$ python -q
>>> import numpy as np
>>> np.set_printoptions(precision=2, suppress=True, linewidth=200)
>>> E = np.load("arr.npy")
>>> print(E)
[[ 1 -1 -1  1 -1  1  1 -1]
 [ 1  1  1  1 -1 -1 -1 -1]
 [ 1 -1  1 -1  1 -1  1 -1]
 [ 1  1  1  1  1  1  1  1]]
>>> u, r1 = E[0], E[1]
>>> print(u @ r1)
0
>>> print(u @ u)
8
>>> p = (u @ r1) / (u @ u) * u
>>> print(np.linalg.matrix_rank(np.outer(u, r1)))
1
>>> print(r1 - p)
[ 1.  1.  1.  1. -1. -1. -1. -1.]
>>> print(np.round(np.linalg.norm(u + r1) ** 2 + np.linalg.norm(u - r1) ** 2, 2))
32.0
>>> w1 = np.array([[-3, -4, -2, 5, -5, 4],
...     [-4, -4, -1, -4, 0, 3],
...     [3, -5, 3, 3, 0, -5],
...     [4, -1, 5, -1, 3, 1],
...     [-5, -3, 3, -2, 4, 4],
...     [-5, -2, -5, 2, 5, -1],
...     [-5, -3, -4, 2, -5, 5],
...     [-5, 4, -5, -4, -5, 1]])
>>> b = np.array([-1, 3, 1, -3, 1, -1])
>>> hid = np.maximum(E @ w1 + b, 0)
>>> print((hid > 0).astype(int))
[[1 1 0 1 0 1]
 [1 0 1 1 0 0]
 [0 0 1 1 0 1]
 [0 0 0 0 0 1]]
>>> print((hid > 0).mean(axis=0))
[0.5  0.25 0.5  0.75 0.   0.75]
>>> print(hid)
[[ 1  1  0 12  0  5]
 [19  0 17  2  0  0]
 [ 0  0  7 12  0  3]
 [ 0  0  0  0  0 11]]
>>> cent = np.array([[0, 0], [-1, 1], [-1, 0], [2, -1], [-1, -2], [2, -2]])
>>> print(w1 @ cent)
[[ 29  -7]
 [  3  -6]
 [ -2   2]
 [ -7  -8]
 [  0 -17]
 [  4 -12]
 [ 26  -5]
 [  0  16]]
>>> print((hid @ cent).round(6).argmax(axis=1))
[0 1 0 0]
>>> print(hid @ cent)
[[ 33 -21]
 [-13  -2]
 [ 23 -18]
 [ 22 -22]]
>>> U, sig, VT = np.linalg.svd(hid, full_matrices=False)
>>> print(np.abs(VT[0]))
[0.67 0.01 0.68 0.29 0.   0.08]
>>> print(sig)
[26.66 17.76 10.25  4.11]
>>> print((sig > 1e-8).sum())
4
>>> x = np.array([5, 9, -7, 1, -3, 6, 9, 2])
>>> a = np.maximum(E @ x, 0)
>>> print(E * (a > 1e-9)[:, None])
[[ 1 -1 -1  1 -1  1  1 -1]
 [ 0  0  0  0  0  0  0  0]
 [ 0  0  0  0  0  0  0  0]
 [ 1  1  1  1  1  1  1  1]]
>>> print(np.maximum(E @ (3 * x), 0))
[60  0  0 66]
>>> th = np.radians(36)
>>> Rm = np.eye(8)
>>> Rm[4, 4] = Rm[6, 6] = np.cos(th)
>>> Rm[4, 6], Rm[6, 4] = -np.sin(th), np.sin(th)
>>> print(Rm)
[[ 1.    0.    0.    0.    0.    0.    0.    0.  ]
 [ 0.    1.    0.    0.    0.    0.    0.    0.  ]
 [ 0.    0.    1.    0.    0.    0.    0.    0.  ]
 [ 0.    0.    0.    1.    0.    0.    0.    0.  ]
 [ 0.    0.    0.    0.    0.81  0.   -0.59  0.  ]
 [ 0.    0.    0.    0.    0.    1.    0.    0.  ]
 [ 0.    0.    0.    0.    0.59  0.    0.81  0.  ]
 [ 0.    0.    0.    0.    0.    0.    0.    1.  ]]
>>> Y = E @ Rm.T
>>> print(np.allclose(np.linalg.norm(E, axis=1), np.linalg.norm(Y, axis=1)))
True
>>> X = np.load("x.npy")
>>> print(X)
[[ -7.1  -11.64   5.88  -0.19]
 [ 18.17  13.51   6.21   3.26]
 [ 16.33  11.18   7.1    2.58]
 [ -9.65  -9.46   1.97   0.73]
 [-22.15 -17.58  -4.58  -2.85]
 [  0.88   2.98  -2.2   -0.01]
 [ -0.83   0.64  -1.63  -0.2 ]
 [  1.76  -3.07   7.37   1.91]
 [ -8.61  -7.5   -1.98  -1.96]
 [-17.57  -9.96 -10.23  -3.42]
 [ -6.58  -6.61   0.68  -0.03]
 [  0.34   0.31  -0.02  -0.11]
 [ 13.08  11.29   1.32   1.73]
 [ 10.75  10.56  -0.19   1.33]
 [  1.14   2.81  -1.47   0.58]
 [  4.76   1.9    4.1    0.86]
 [  7.82   4.63   2.62   0.41]
 [  3.98   6.21  -2.7    0.34]
 [  6.23   5.73   1.44   1.77]
 [ 22.57  20.28   2.75   3.35]
 [ 10.81   8.87   2.16   1.3 ]
 [-11.52  -5.46  -7.48  -1.97]
 [ -7.35 -11.92   5.86  -0.53]]
>>> cov = np.cov(X, rowvar=False)
>>> print(X.std(axis=0))
[11.17  9.44  4.4   1.72]
>>> print(np.linalg.eigvalsh(cov)[::-1])
[226.18  20.45   0.37   0.02]
>>> print(np.polyfit(X[:, 1], X[:, 0], 1))
[1.13 0.31]
>>> print(cov.shape)
(4, 4)
>>> print(np.argwhere(np.triu(np.abs(np.corrcoef(X.T)) > 0.8, 1)))
[[0 1]
 [0 3]
 [1 3]]
>>> print(np.corrcoef(X.T))
[[1.   0.96 0.56 0.91]
 [0.96 1.   0.3  0.81]
 [0.56 0.3  1.   0.74]
 [0.91 0.81 0.74 1.  ]]
>>> cov = E.T @ E
>>> print((E @ E.T).shape)
(4, 4)
>>> print(np.trace(cov), (E ** 2).sum())
32 32
>>> print(np.linalg.matrix_rank(cov))
4
>>> print(cov)
[[ 4  0  2  2  0  0  2 -2]
 [ 0  4  2  2  0  0 -2  2]
 [ 2  2  4  0  2 -2  0  0]
 [ 2  2  0  4 -2  2  0  0]
 [ 0  0  2 -2  4  0  2  2]
 [ 0  0 -2  2  0  4  2  2]
 [ 2 -2  0  0  2  2  4  0]
 [-2  2  0  0  2  2  0  4]]
>>> print(np.diag(cov))
[4 4 4 4 4 4 4 4]
>>> Y = np.c_[X[:, :1] @ np.array([[-4]]), np.array([-2, 3, 0, 0, 3, -2, -1, 1, -1, 1, -1, 3, -3, -3, -2, 1, 0, 3, 3, 0, -2, 2, -1])]
>>> print(Y)
[[ 28.4   -2.  ]
 [-72.68   3.  ]
 [-65.32   0.  ]
 [ 38.6    0.  ]
 [ 88.6    3.  ]
 [ -3.52  -2.  ]
 [  3.32  -1.  ]
 [ -7.04   1.  ]
 [ 34.44  -1.  ]
 [ 70.28   1.  ]
 [ 26.32  -1.  ]
 [ -1.36   3.  ]
 [-52.32  -3.  ]
 [-43.    -3.  ]
 [ -4.56  -2.  ]
 [-19.04   1.  ]
 [-31.28   0.  ]
 [-15.92   3.  ]
 [-24.92   3.  ]
 [-90.28   0.  ]
 [-43.24  -2.  ]
 [ 46.08   2.  ]
 [ 29.4   -1.  ]]
>>> print(np.round(np.linalg.lstsq(X, Y[:, 0])[0], 2) + 0)
[-4.  0.  0.  0.]
>>> print(np.round(np.linalg.norm(Y - X @ np.linalg.lstsq(X, Y)[0], axis=0), 2) + 0)
[0.   8.68]
>>> print(np.linalg.matrix_rank(np.c_[X, Y]))
5
>>> print(np.linalg.matrix_rank(Y))
2
>>> cent = X[[9, 14]].astype(float)
>>> for _ in range(7):
...     lab = np.linalg.norm(X[:, None] - cent, axis=-1).argmin(axis=1)
...     cent = np.array([X[lab == j].mean(axis=0) for j in range(2)])
... 
>>> print(lab)
[0 1 1 0 0 1 1 1 0 0 0 1 1 1 1 1 1 1 1 1 1 0 0]
>>> print(cent)
[[-11.32 -10.02  -1.24  -1.28]
 [  7.85   6.52   1.79   1.27]]
>>> print(np.abs(cent[1] - cent[0]).argmax())
0
>>> Ac = (X - X.mean(axis=0)) / X.std(axis=0)
>>> print(np.argwhere(np.abs(Ac) > 2))
[[ 4  0]
 [ 9  2]
 [ 9  3]
 [19  1]]
>>> b = np.linalg.lstsq(np.delete(Ac, 0, axis=1), Ac[:, 0])[0]
>>> print(b)
[ 0.96  0.38 -0.15]
>>> M = np.array([[1, 0, 0, 0], [0, 1, 0, 0], [2, -1, 1, 0], [-2, 0, 1, 1]])
>>> # triangular: eigenvalues sit on the diagonal
>>> def softmax(z):
...     e = np.exp(z - z.max(axis=-1, keepdims=True))
...     return e / e.sum(axis=-1, keepdims=True)
... 
>>> print(softmax(E[0]))
[0.22 0.03 0.03 0.22 0.03 0.22 0.22 0.03]
>>> print(softmax(E).sum(axis=1))
[1. 1. 1. 1.]
>>> S = E @ E.T / np.sqrt(8)
>>> print(softmax(S))
[[0.85 0.05 0.05 0.05]
 [0.05 0.85 0.05 0.05]
 [0.05 0.05 0.85 0.05]
 [0.05 0.05 0.05 0.85]]
>>> print(softmax(S)[0] @ E)
[ 1.  -0.8 -0.7  0.9 -0.8  0.8  0.9 -0.9]
>>> u = np.array([-2, 2, 3, 1])
>>> Y = M + np.outer(u, np.eye(4)[3])
>>> print(round(np.linalg.det(Y) / np.linalg.det(M), 2), round(1 + np.linalg.solve(M, u)[3], 2))
-11.0 -11.0
>>> print(Y)
[[ 1.  0.  0. -2.]
 [ 0.  1.  0.  2.]
 [ 2. -1.  1.  3.]
 [-2.  0.  1.  2.]]
>>> evals, vecs = np.linalg.eig(M)
>>> print(evals)
[1. 1. 1. 1.]
>>> mat = np.load("layer8.npy")
>>> print(mat)
[[-3  3  0 -3  3  0]
 [-2  1 -3 -2  1 -3]
 [ 2  2 -2  2  2 -2]
 [-9  9  0 -9  9  0]
 [-6  3 -9 -6  3 -9]
 [ 6  6 -6  6  6 -6]]
>>> print(np.allclose(mat @ mat.T, mat.T @ mat))
False
>>> print(np.round(np.linalg.det(mat), 2))
-0.0
>>> print(np.allclose(mat, mat.T))
False
>>> print((mat + mat.T) / 2)
[[-3.   0.5  1.  -6.  -1.5  3. ]
 [ 0.5  1.  -0.5  3.5  2.   1.5]
 [ 1.  -0.5 -2.   1.  -3.5 -4. ]
 [-6.   3.5  1.  -9.   1.5  3. ]
 [-1.5  2.  -3.5  1.5  3.  -1.5]
 [ 3.   1.5 -4.   3.  -1.5 -6. ]]
>>> print(np.linalg.matrix_power(mat, 4))
[[ 9408   768 -1728  9408   768 -1728]
 [-1664  9280 -1344 -1664  9280 -1344]
 [-1408  2048  9088 -1408  2048  9088]
 [28224  2304 -5184 28224  2304 -5184]
 [-4992 27840 -4032 -4992 27840 -4032]
 [-4224  6144 27264 -4224  6144 27264]]
>>> assert mat == mat.T
Traceback (most recent call last):
  File "<python-input-87>", line 1, in <module>
    assert mat == mat.T
           ^^^^^^^^^^^^
ValueError: The truth value of an array with more than one element is ambiguous. Use a.any() or a.all()
>>> rank = np.linalg.matrix_rank(mat)
>>> print(rank)
3
>>> N = np.linalg.svd(mat)[2][rank:].T
>>> print([int(np.linalg.matrix_rank(np.delete(mat, i, axis=0))) for i in range(6)])
[3, 3, 3, 3, 3, 3]
>>> print([int(np.linalg.matrix_rank(mat[:i])) for i in range(1, len(mat) + 1)])
[1, 2, 3, 3, 3, 3]
>>> print(np.round(N @ N.T, 2) + 0)
[[ 0.5  0.   0.  -0.5  0.   0. ]
 [ 0.   0.5  0.   0.  -0.5  0. ]
 [ 0.   0.   0.5  0.   0.  -0.5]
 [-0.5  0.   0.   0.5  0.   0. ]
 [ 0.  -0.5  0.   0.   0.5  0. ]
 [ 0.   0.  -0.5  0.   0.   0.5]]
>>> print(N.shape)
(6, 3)
>>> print(np.allclose(mat @ N, 0))
True
>>> print(np.linalg.matrix_rank(mat.T @ mat), np.linalg.matrix_rank(mat @ mat.T))
3 3
>>> print(mat.reshape(2, -1))
[[-3  3  0 -3  3  0 -2  1 -3 -2  1 -3  2  2 -2  2  2 -2]
 [-9  9  0 -9  9  0 -6  3 -9 -6  3 -9  6  6 -6  6  6 -6]]
>>> mat.reshape(6, 7)
Traceback (most recent call last):
  File "<python-input-98>", line 1, in <module>
    mat.reshape(6, 7)
    ~~~~~~~~~~~^^^^^^
ValueError: cannot reshape array of size 36 into shape (6,7)
>>> t3 = mat.reshape(6, 2, -1)
>>> print(t3.sum(axis=1))
[[ -6   6   0]
 [ -4   2  -6]
 [  4   4  -4]
 [-18  18   0]
 [-12   6 -18]
 [ 12  12 -12]]
>>> print(t3.shape)
(6, 2, 3)
>>> print(np.swapaxes(t3, 1, 2)[1])
[[-2 -2]
 [ 1  1]
 [-3 -3]]
>>> print(np.einsum("ihd,jhd->hij", t3, t3).shape)
(2, 6, 6)
>>> print(t3[:, 0])
[[-3  3  0]
 [-2  1 -3]
 [ 2  2 -2]
 [-9  9  0]
 [-6  3 -9]
 [ 6  6 -6]]
>>> cent = np.array([[1, 2, 0], [0, 2, -1], [-1, 3, 0]])
>>> F = np.repeat(cent, 28 // 3, axis=0)
>>> rng = np.random.default_rng(230231)
>>> F = F + 0.05 * rng.normal(size=F.shape)
>>> print(F.round(2) + 0)
[[ 1.    1.99 -0.01]
 [ 1.    1.95 -0.01]
 [ 0.98  2.03  0.03]
 [ 0.97  1.97  0.02]
 [ 1.05  2.1  -0.07]
 [ 1.07  2.06 -0.07]
 [ 0.94  1.96  0.03]
 [ 0.95  1.97 -0.07]
 [ 0.97  2.06 -0.04]
 [-0.05  2.01 -1.  ]
 [ 0.04  1.95 -1.08]
 [ 0.07  2.08 -0.99]
 [-0.04  1.95 -0.96]
 [ 0.08  2.06 -1.06]
 [-0.05  1.97 -0.95]
 [-0.04  1.93 -1.05]
 [-0.07  1.86 -0.99]
 [-0.03  1.97 -1.05]
 [-1.08  3.   -0.04]
 [-0.95  3.03  0.  ]
 [-0.99  3.    0.  ]
 [-0.99  3.03  0.01]
 [-0.98  3.03  0.03]
 [-0.96  3.03 -0.03]
 [-1.02  3.   -0.03]
 [-0.97  2.9   0.02]
 [-1.    2.98 -0.02]]
>>> x = np.array([1, 3, 2])
>>> target = F @ x
>>> print(np.round(np.linalg.pinv(F) @ F, 2) + 0)
[[1. 0. 0.]
 [0. 1. 0.]
 [0. 0. 1.]]
>>> print(np.linalg.lstsq(F, target)[0])
[1. 3. 2.]
>>> target = target + 0.3 * rng.normal(size=27)
>>> print(target)
[6.8  7.22 7.09 7.13 6.89 7.06 6.62 6.56 7.31 4.26 3.98 4.18 4.45 3.73 3.63 3.68 3.46 3.28 8.31 7.48 7.75 8.42 8.01 8.02 7.74 7.35 8.2 ]
>>> b, *_ = np.linalg.lstsq(F, target)
>>> print([round(float(np.linalg.norm(np.linalg.solve(F.T @ F + lam * np.eye(3), F.T @ target))), 2) for lam in (0, 1, 10, 100)])
[3.72, 3.5, 2.73, 1.62]
>>> print(b)
[1.01 2.98 1.99]
>>> print(np.round(np.linalg.norm(target - F @ b), 2))
1.6
>>> print(b.round())
[1. 3. 2.]
>>> D = np.linalg.norm(F[:, None] - F[None], axis=-1)
>>> print(np.unravel_index(D.round(6).argmax(), D.shape))
(np.int64(5), np.int64(18))
>>> print(np.linalg.norm(F - F.mean(axis=0), axis=1))
[1.12 1.12 1.1  1.1  1.11 1.14 1.08 1.06 1.06 0.73 0.82 0.69 0.73 0.76 0.7  0.81 0.8  0.79 1.3  1.23 1.25 1.26 1.26 1.23 1.26 1.18 1.23]
>>> print(np.linalg.matrix_rank(D ** 2))
5
>>> print(D[:5, :5])
[[0.   0.04 0.06 0.04 0.14]
 [0.04 0.   0.09 0.05 0.17]
 [0.06 0.09 0.   0.06 0.14]
 [0.04 0.05 0.06 0.   0.17]
 [0.14 0.17 0.14 0.17 0.  ]]
